$ python -q
>>> import numpy as np
>>> np.set_printoptions(suppress=True, linewidth=100)
>>> rnd = lambda a: np.round(a, 2) + 0
>>> M = np.array([[7, 9, 3], [3, 7, 9], [9, 3, 7]])
>>> ang = np.radians(36)
>>> Rm = np.eye(3)
>>> Rm[2, 2] = Rm[1, 1] = np.cos(ang)
>>> Rm[2, 1], Rm[1, 2] = -np.sin(ang), np.sin(ang)
>>> rnd(Rm)
array([[ 1.  ,  0.  ,  0.  ],
       [ 0.  ,  0.81,  0.59],
       [ 0.  , -0.59,  0.81]])
>>> Y = M @ Rm.T
>>> rnd(Y)
array([[ 7.  ,  9.04, -2.86],
       [ 3.  , 10.95,  3.17],
       [ 9.  ,  6.54,  3.9 ]])
>>> np.allclose(np.linalg.norm(M, axis=1), np.linalg.norm(Y, axis=1))
True
>>> rnd(np.linalg.svd(M, compute_uv=False)), rnd(np.linalg.svd(Y, compute_uv=False))
(array([19.  ,  5.29,  5.29]), array([19.  ,  5.29,  5.29]))
>>> rnd(np.linalg.det(Rm)), rnd(np.trace(Rm))
(np.float64(1.0), np.float64(2.62))
>>> rnd(np.abs(Y - M).max(axis=0))
array([0.  , 3.95, 5.86])
>>> def softmax(z):
...     e = np.exp(z - z.max(axis=-1, keepdims=True))
...     return e / e.sum(axis=-1, keepdims=True)
... 
>>> rnd(softmax(M[1] + 4))
array([0.  , 0.12, 0.88])
>>> rnd(softmax(M[1]))
array([0.  , 0.12, 0.88])
>>> S = M @ M.T / np.sqrt(3)
>>> softmax(S).round(6).argmax(axis=1)
array([0, 1, 2])
>>> M.inv()
Traceback (most recent call last):
  File "<python-input-20>", line 1, in <module>
    M.inv()
    ^^^^^
AttributeError: 'numpy.ndarray' object has no attribute 'inv'
>>> (M - M.T) / 2
array([[ 0.,  3., -3.],
       [-3.,  0.,  3.],
       [ 3., -3.,  0.]])
>>> np.allclose(M, M.T)
False
>>> np.allclose(M @ M.T, M.T @ M)
True
>>> M @ M
array([[103, 135, 123],
       [123, 103, 135],
       [135, 123, 103]])
>>> np.linalg.matrix_power(M, 2)
array([[103, 135, 123],
       [123, 103, 135],
       [135, 123, 103]])
>>> (M + M.T) / 2
array([[7., 6., 6.],
       [6., 7., 6.],
       [6., 6., 7.]])
>>> F = np.load("layer18.npy")
>>> F
array([[ 0.75,  4.49,  0.75],
       [ 1.32,  3.36,  1.32],
       [-0.1 ,  6.21, -0.1 ],
       [ 1.31,  3.39,  1.31],
       [ 0.96,  4.08,  0.96],
       [ 1.82,  2.35,  1.82],
       [ 1.98,  2.04,  1.98],
       [ 0.22,  5.57,  0.22],
       [ 1.08,  3.85,  1.08],
       [ 1.96,  2.08,  1.96],
       [ 1.61,  2.78,  1.61],
       [ 0.67,  4.67,  0.67],
       [ 1.82,  2.36,  1.82],
       [ 0.21,  5.58,  0.21],
       [ 0.46,  5.09,  0.46],
       [ 2.03,  1.94,  2.03],
       [ 1.37,  3.25,  1.37],
       [ 0.42,  5.17,  0.42],
       [ 1.58,  2.83,  1.58]])
>>> cov = np.cov(F, rowvar=False)
>>> cov.shape
(3, 3)
>>> np.corrcoef(F[:, 2], F[:, 0])[0, 1]
np.float64(1.0)
>>> np.argsort(-F.std(axis=0).round(6), kind="stable")
array([1, 0, 2])
>>> ang = np.radians(135)
>>> Rm = np.eye(3)
>>> Rm[2, 2] = Rm[0, 0] = np.cos(ang)
>>> Rm[2, 0], Rm[0, 2] = -np.sin(ang), np.sin(ang)
>>> rnd(Rm)
array([[-0.71,  0.  ,  0.71],
       [ 0.  ,  1.  ,  0.  ],
       [-0.71,  0.  , -0.71]])
>>> Y = F @ Rm.T
>>> rnd(np.abs(Y - F).max(axis=0))
array([2.03, 0.  , 4.9 ])
>>> mat = np.tanh(np.array([[0.5, -0.5],
...     [1.6, -1.0],
...     [-0.2, -1.0],
...     [0.4, 0.2],
...     [0.1, 0.7],
...     [0.5, 0.9],
...     [-1.4, 2.1],
...     [0.1, -0.8],
...     [-1.2, 0.2],
...     [-0.3, 0.7],
...     [0.6, -0.5],
...     [-0.2, 0.8]]) @ np.array([[1.5, 0.1, -2.5, -0.7], [0.1, 0.0, 0.8, 1.6]]))
>>> rnd(mat)
array([[ 0.6 ,  0.05, -0.93, -0.82],
       [ 0.98,  0.16, -1.  , -0.99],
       [-0.38, -0.02, -0.29, -0.9 ],
       [ 0.55,  0.04, -0.69,  0.04],
       [ 0.22,  0.01,  0.3 ,  0.78],
       [ 0.69,  0.05, -0.49,  0.8 ],
       [-0.96, -0.14,  1.  ,  1.  ],
       [ 0.07,  0.01, -0.71, -0.87],
       [-0.94, -0.12,  1.  ,  0.82],
       [-0.36, -0.03,  0.86,  0.87],
       [ 0.69,  0.06, -0.96, -0.84],
       [-0.22, -0.02,  0.81,  0.89]])
>>> P = mat @ np.linalg.solve(mat.T @ mat, mat.T)
>>> np.allclose(P @ P, P)
True
>>> rnd(np.linalg.eigvalsh(P))
array([0., 0., 0., 0., 0., 0., 0., 0., 1., 1., 1., 1.])
>>> rnd(P @ mat[:, 1])
array([ 0.05,  0.16, -0.02,  0.04,  0.01,  0.05, -0.14,  0.01, -0.12, -0.03,  0.06, -0.02])
>>> x0 = np.array([-2, -2, -2, 1])
>>> target = mat @ x0
>>> rnd(target)
array([-0.27, -1.27,  0.48,  0.23, -0.27,  0.3 ,  1.19,  0.39,  0.96, -0.07, -0.43, -0.27])
>>> rnd(np.linalg.lstsq(mat, target)[0])
array([-2., -2., -2.,  1.])
>>> rnd(np.linalg.solve(mat.T @ mat, mat.T @ target))
array([-2., -2., -2.,  1.])
>>> rng = np.random.default_rng(7)
>>> target = target + 0.1 * rng.normal(size=12)
>>> rnd(target)
array([-0.27, -1.24,  0.46,  0.14, -0.32,  0.2 ,  1.19,  0.52,  0.91, -0.14, -0.38, -0.23])
>>> b, *_ = np.linalg.lstsq(mat, target)
>>> b.round()
array([-2., -3., -2.,  1.])
>>> rnd(np.linalg.norm(target - mat @ b))
np.float64(0.16)
>>> Z = mat[[1, 6]].astype(float)
>>> for _ in range(3):
...     labels = np.linalg.norm(mat[:, None] - Z, axis=-1).argmin(axis=1)
...     Z = np.array([mat[labels == j].mean(axis=0) for j in range(2)])
... 
>>> labels
array([0, 0, 0, 0, 1, 0, 1, 0, 1, 1, 0, 1])
>>> np.bincount(labels)
array([7, 5])
>>> rnd(Z[1] - Z[0])
array([-0.91, -0.11,  1.52,  1.38])
>>> np.abs(Z[1] - Z[0]).argmax()
np.int64(2)
>>> Xs = (mat - mat.mean(axis=0)) / mat.std(axis=0)
>>> rnd(Xs.std(axis=0))
array([1., 1., 1., 1.])
>>> np.argwhere(np.abs(Xs) > 2)
array([[1, 1]])
>>> b = np.linalg.lstsq(np.delete(Xs, 0, axis=1), Xs[:, 0])[0]
>>> rnd(1 - np.var(Xs[:, 0] - np.delete(Xs, 0, axis=1) @ b))
np.float64(0.98)
>>> rnd(b)
array([ 0.67, -0.68,  0.45])
>>> Y = np.c_[mat[:, :2] @ np.array([[2, 2], [0, 2]]), np.array([0, 3, 1, 2, 1, 2, -2, 2, -3, 0, -3, -1])]
>>> rnd(Y)
array([[ 1.21,  1.31,  0.  ],
       [ 1.96,  2.28,  3.  ],
       [-0.76, -0.8 ,  1.  ],
       [ 1.1 ,  1.18,  2.  ],
       [ 0.43,  0.45,  1.  ],
       [ 1.37,  1.47,  2.  ],
       [-1.91, -2.19, -2.  ],
       [ 0.14,  0.16,  2.  ],
       [-1.89, -2.13, -3.  ],
       [-0.73, -0.79,  0.  ],
       [ 1.38,  1.5 , -3.  ],
       [-0.43, -0.47, -1.  ]])
>>> np.linalg.matrix_rank(Y)
np.int64(3)
>>> rnd(np.linalg.norm(np.linalg.qr(mat)[0].T @ Y, axis=0) ** 2 / ((Y ** 2).sum(axis=0) + 1e-12))
array([1.  , 1.  , 0.74])
>>> np.linalg.matrix_rank(np.c_[mat, Y])
np.int64(5)
>>> rnd(np.linalg.norm(Y - mat @ np.linalg.lstsq(mat, Y)[0], axis=0))
array([0.  , 0.  , 3.47])
>>> rnd(np.linalg.lstsq(mat, Y[:, 0])[0])
array([2., 0., 0., 0.])
>>> X = np.array([[1.7, -1.6, -0.6, -0.9],
...     [0.0, -0.7, -1.5, 0.4],
...     [-1.0, -1.5, 0.0, 0.0],
...     [0.7, -0.4, -0.4, -1.1]])
>>> X
array([[ 1.7, -1.6, -0.6, -0.9],
       [ 0. , -0.7, -1.5,  0.4],
       [-1. , -1.5,  0. ,  0. ],
       [ 0.7, -0.4, -0.4, -1.1]])
>>> blk = np.stack([X, -3 * X, X[::-1]])
>>> rnd(np.linalg.norm(blk, axis=(1, 2)))
array([ 3.85, 11.54,  3.85])
>>> rnd(blk.sum(axis=0))
array([[-2.7,  2.8,  0.8,  0.7],
       [-1. , -0.1,  3. , -0.8],
       [ 2. ,  2.3, -1.5,  0.4],
       [ 0.3, -0.8,  0.2,  1.3]])
>>> rnd(np.linalg.det(blk))
array([  5.  , 404.68,   5.  ])
>>> blk.shape
(3, 4, 4)
>>> O = X.astype(float).copy()
>>> for j in range(4):
...     O[:, j] -= O[:, :j] @ (O[:, :j].T @ O[:, j])
...     O[:, j] /= np.linalg.norm(O[:, j])
... 
>>> rnd(O)
array([[ 0.81, -0.46,  0.19,  0.3 ],
       [ 0.  , -0.31, -0.94,  0.13],
       [-0.48, -0.83,  0.26, -0.14],
       [ 0.33, -0.07, -0.1 , -0.93]])
>>> rnd(O.T @ X)
array([[ 2.09, -0.72, -0.62, -1.1 ],
       [ 0.  ,  2.22,  0.78,  0.37],
       [ 0.  ,  0.  ,  1.34, -0.44],
       [ 0.  ,  0.  ,  0.  ,  0.8 ]])
>>> rnd(O.T @ O)
array([[1., 0., 0., 0.],
       [0., 1., 0., 0.],
       [0., 0., 1., 0.],
       [0., 0., 0., 1.]])
